$ python -q
>>> import numpy as np
>>> np.set_printoptions(suppress=True, linewidth=100)
>>> E = np.loadtxt("data.csv", delimiter=",")
>>> E
array([[  2.07,   2.82,   4.41,   5.81,   3.42],
       [ -0.05,   0.15,   0.18,   0.41,   0.15],
       [ -4.8 ,  -6.69,  -9.94, -13.17,  -8.22],
       [ -6.32,  -8.23, -12.61, -16.81, -10.62],
       [  1.7 ,   2.15,   3.12,   4.28,   2.76],
       [  0.4 ,   0.65,   1.05,   1.2 ,   0.79],
       [  1.95,   2.45,   3.72,   4.78,   2.88],
       [ -1.52,  -1.95,  -2.67,  -3.95,  -2.38],
       [  4.27,   5.94,   9.01,  11.98,   7.74],
       [ -1.33,  -1.7 ,  -2.5 ,  -3.5 ,  -2.1 ],
       [ -2.36,  -3.23,  -4.87,  -6.49,  -3.91],
       [ -2.12,  -2.81,  -4.27,  -5.86,  -3.58],
       [  2.42,   3.28,   4.87,   6.21,   4.08],
       [  3.96,   5.26,   7.87,  10.35,   6.6 ]])
>>> x = np.array([-2, 1, 1, -5, 5])
>>> rhs = E @ x
>>> np.round(np.linalg.pinv(E) @ E, 2) + 0
array([[1., 0., 0., 0., 0.],
       [0., 1., 0., 0., 0.],
       [0., 0., 1., 0., 0.],
       [0., 0., 0., 1., 0.],
       [0., 0., 0., 0., 1.]])
>>> print(np.round(np.linalg.lstsq(E, rhs)[0], 2))
[-2.  1.  1. -5.  5.]
>>> np.round(np.linalg.solve(E.T @ E, E.T @ rhs), 2)
array([-2.,  1.,  1., -5.,  5.])
>>> rng = np.random.default_rng(6479)
>>> rhs = rhs + 0.05 * rng.normal(size=14)
>>> print(rhs.round(2))
[ -8.91  -0.78  17.74  22.8   -5.71  -1.08  -7.31   6.35 -14.74   5.47   9.57   8.58  -7.4  -13.53]
>>> c, *_ = np.linalg.lstsq(E, rhs)
>>> print(np.round(E.T @ (rhs - E @ c), 2) + 0)
[0. 0. 0. 0. 0.]
>>> round(float(np.linalg.norm(rhs - E @ c)), 2)
0.13
>>> c.round()
array([-2.,  1.,  1., -5.,  5.])
>>> D = np.linalg.norm(E[:, None] - E[None], axis=-1)
>>> (D + 1e9 * np.eye(14)).round(6).argmin(axis=1)
array([12,  5,  3,  2,  6,  1,  4,  9, 13,  7, 11, 10,  0,  8])
>>> np.flatnonzero(D[10] < D.mean() / 2)
array([ 7,  9, 10, 11])
>>> np.round(np.linalg.norm(E, axis=1), 2)
array([ 8.78,  0.5 , 20.19, 25.73,  6.57,  1.94,  7.4 ,  5.87, 18.39,  5.25,  9.86,  8.82,  9.77,
       16.  ])
>>> np.unravel_index(D.round(6).argmax(), D.shape)
(np.int64(3), np.int64(8))
>>> feats = np.load("test4.npy")
>>> feats
array([[3, 5, 0, 5, 2],
       [2, 3, 5, 0, 5],
       [5, 2, 3, 5, 0],
       [0, 5, 2, 3, 5],
       [5, 0, 5, 2, 3]])
>>> print(feats @ (-1.0) ** np.arange(5))
[-5.  9.  1. -1. 11.]
>>> np.einsum("ij,ji->", feats, feats)
np.int64(145)
>>> np.round(np.linalg.eigvals(feats), 2)
array([15.  +0.j  , -1.12+6.52j, -1.12-6.52j,  1.12+0.09j,  1.12-0.09j])
>>> round(float(np.linalg.det(feats[::-1])), 2)
825.0
>>> np.round(np.poly(feats), 2)
array([   1.,  -15.,   40., -695., 1480., -825.])
>>> round(float(np.linalg.eigvals(feats).sum().real), 2)
15.0
>>> x = np.array([2, 3, 3, 0, 0])
>>> rhs = feats @ x
>>> rhs
array([21, 28, 25, 21, 25])
>>> print(np.round(np.linalg.solve(feats, rhs + feats[:, 3]), 2) + 0)
[2. 3. 3. 1. 0.]
>>> np.round(np.linalg.solve(feats, feats[:, 1]), 2) + 0
array([0., 1., 0., 0., 0.])
>>> np.round(np.abs(np.linalg.eigvals(feats)).max(), 2)
np.float64(15.0)
>>> round(np.linalg.det(feats), 2)
np.float64(825.0)
>>> feats @ feats
array([[29, 55, 45, 34, 62],
       [62, 29, 55, 45, 34],
       [34, 62, 29, 55, 45],
       [45, 34, 62, 29, 55],
       [55, 45, 34, 62, 29]])
>>> (feats + feats.T) / 2
array([[3. , 3.5, 2.5, 2.5, 3.5],
       [3.5, 3. , 3.5, 2.5, 2.5],
       [2.5, 3.5, 3. , 3.5, 2.5],
       [2.5, 2.5, 3.5, 3. , 3.5],
       [3.5, 2.5, 2.5, 3.5, 3. ]])
>>> print(np.linalg.matrix_power(feats, 4))
[[10721  9926  9851 10766  9361]
 [ 9361 10721  9926  9851 10766]
 [10766  9361 10721  9926  9851]
 [ 9851 10766  9361 10721  9926]
 [ 9926  9851 10766  9361 10721]]
>>> out = np.array([[2, 8], [1, 9]])
>>> C = np.array([[2]])
>>> F = np.block([[out, np.array([[9], [1]])], [np.zeros((1, 2)), C]])
>>> print(F)
[[2. 8. 9.]
 [1. 9. 1.]
 [0. 0. 2.]]
>>> out = F / np.linalg.norm(F, axis=1, keepdims=True)
>>> G = out @ out.T
>>> (np.abs(G) > 0.9).astype(int)
array([[1, 0, 0],
       [0, 1, 0],
       [0, 0, 1]])
>>> np.round(np.linalg.norm(out, axis=1), 2)
array([1., 1., 1.])
>>> np.linalg.matrix_rank(F, rtol=0.1)
np.int64(2)
>>> round(float(np.linalg.norm(F, 2) / np.linalg.norm(F)), 2)
0.94
>>> round(np.log10(np.linalg.cond(F)))
2
>>> out = F / np.sqrt((F ** 2).mean(axis=1, keepdims=True))
>>> np.linalg.matrix_rank(out) == np.linalg.matrix_rank(F)
np.True_
>>> np.round(np.linalg.norm(out, axis=1), 2)
array([1.73, 1.73, 1.73])
>>> print(np.linalg.matrix_rank(F - F.mean(axis=1, keepdims=True)))
2
>>> np.allclose(F @ F.T, F.T @ F)
False
>>> print(np.round(np.sort(np.abs(np.linalg.eigvals(F))), 2))
[ 1.  2. 10.]
>>> np.trace(F)
np.float64(13.0)
>>> K = np.array([[3, 0, -4, 3],
...     [8, -2, 0, 2],
...     [3, 0, -4, 3],
...     [0, 0, 0, 0],
...     [5, -2, 4, -1],
...     [0, 0, 0, 0],
...     [-1, -5, -1, -1],
...     [0, 0, 0, 0],
...     [5, -2, 4, -1],
...     [5, -2, 4, -1],
...     [3, 0, -4, 3],
...     [0, 0, 0, 0],
...     [3, 0, -4, 3],
...     [3, 0, -4, 3],
...     [0, 0, 0, 0],
...     [5, -2, 4, -1]])
>>> # rows 0 and 2 are equal
>>> out = np.linalg.inv(feats)
>>> round(np.linalg.cond(feats), 2)
np.float64(13.38)
>>> np.round(np.linalg.det(feats) * np.linalg.det(out), 2)
np.float64(1.0)
>>> np.round(feats @ out, 2) + 0
array([[1., 0., 0., 0., 0.],
       [0., 1., 0., 0., 0.],
       [0., 0., 1., 0., 0.],
       [0., 0., 0., 1., 0.],
       [0., 0., 0., 0., 1.]])
>>> np.round(np.linalg.det(feats) * out, 2)
array([[ 296.,  101., -169., -289.,  116.],
       [ 116.,  296.,  101., -169., -289.],
       [-289.,  116.,  296.,  101., -169.],
       [-169., -289.,  116.,  296.,  101.],
       [ 101., -169., -289.,  116.,  296.]])
>>> np.round(np.linalg.inv(out), 2) + 0
array([[3., 5., 0., 5., 2.],
       [2., 3., 5., 0., 5.],
       [5., 2., 3., 5., 0.],
       [0., 5., 2., 3., 5.],
       [5., 0., 5., 2., 3.]])
>>> round(float(np.trace(np.linalg.pinv(K) @ K)), 2)
3.0
>>> np.unique(K.round(6), axis=0).shape
(5, 4)
>>> np.abs(np.diag(np.linalg.qr(K)[1])) > 1e-9
array([ True,  True,  True, False])
>>> mat = np.triu(rng.random((4, 4)) < 0.6, 1).astype(int)
>>> mat = mat + mat.T
>>> mat
array([[0, 1, 1, 0],
       [1, 0, 0, 1],
       [1, 0, 0, 0],
       [0, 1, 0, 0]])
>>> w, V = np.linalg.eig(mat)
>>> np.round(np.sort(np.linalg.eigvals(mat @ mat)), 2)
array([0.38, 0.38, 2.62, 2.62])
>>> w.round(2)
array([-1.62,  1.62, -0.62,  0.62])
>>> print(round(np.prod(w), 2))
1.0
>>> X = np.load("a.npy")
>>> X
array([[-1.82,  1.04,  0.65,  0.13, -3.25],
       [-0.14,  0.08,  0.05,  0.01, -0.25],
       [-0.14,  0.08,  0.05,  0.01, -0.25],
       [ 0.14, -0.08, -0.05, -0.01,  0.25]])
>>> np.round(np.linalg.norm(X, axis=1), 2)
array([3.92, 0.3 , 0.3 , 0.3 ])
>>> np.round(np.linalg.norm(X, "nuc"), 2)
np.float64(3.96)
>>> round(float(np.linalg.norm(X, 1)), 2), round(np.linalg.norm(X, np.inf), 2)
(4.0, np.float64(6.89))
>>> round(float(np.linalg.norm(X, 2)), 2)
3.96
>>> np.round(np.linalg.norm(X, axis=0), 2)
array([1.84, 1.05, 0.66, 0.13, 3.28])
>>> print(round(float(np.linalg.norm(X[3] - X[2])), 2))
0.6
>>> Uu, sigma, Vt = np.linalg.svd(X)
>>> np.argmax(sigma[:-1] / (sigma[1:] + 1e-6)) + 1
np.int64(1)
>>> out = Uu[:, :1] @ np.diag(sigma[:1]) @ Vt[:1]
>>> print(round(float(np.abs(X - out).max()), 2))
0.0
>>> np.linalg.matrix_rank(out)
np.int64(1)
>>> round(float(np.linalg.norm(X - out) / np.linalg.norm(X)), 2)
0.0
>>> np.linalg.matrix_rank(X, rtol=0.05)
np.int64(1)
>>> np.round(np.linalg.norm(X - out, 2), 2), np.round(sigma[1], 2)
(np.float64(0.0), np.float64(0.0))
>>> lab = rng.integers(0, 2, 5)
>>> data = np.triu((lab[:, None] == lab) & (rng.random((5, 5)) < 0.8), 1).astype(int)
>>> data += data.T
>>> print(data)
[[0 1 1 0 0]
 [1 0 1 0 0]
 [1 1 0 0 0]
 [0 0 0 0 0]
 [0 0 0 0 0]]
>>> w, V = np.linalg.eigh(data)
>>> x = np.array([4, 6, -3, 8, -8])
>>> np.round(V * np.maximum(w, 0) @ V.T, 2)
array([[0.67, 0.67, 0.67, 0.  , 0.  ],
       [0.67, 0.67, 0.67, 0.  , 0.  ],
       [0.67, 0.67, 0.67, 0.  , 0.  ],
       [0.  , 0.  , 0.  , 0.  , 0.  ],
       [0.  , 0.  , 0.  , 0.  , 0.  ]])
>>> np.round(np.linalg.eigvalsh(data[1:, 1:]), 2)
array([-1.,  0.,  0.,  1.])
>>> (np.sign(V[:, -1].round(6)) == np.sign(V[0, -1].round(6))).astype(int)
array([1, 1, 1, 0, 0])
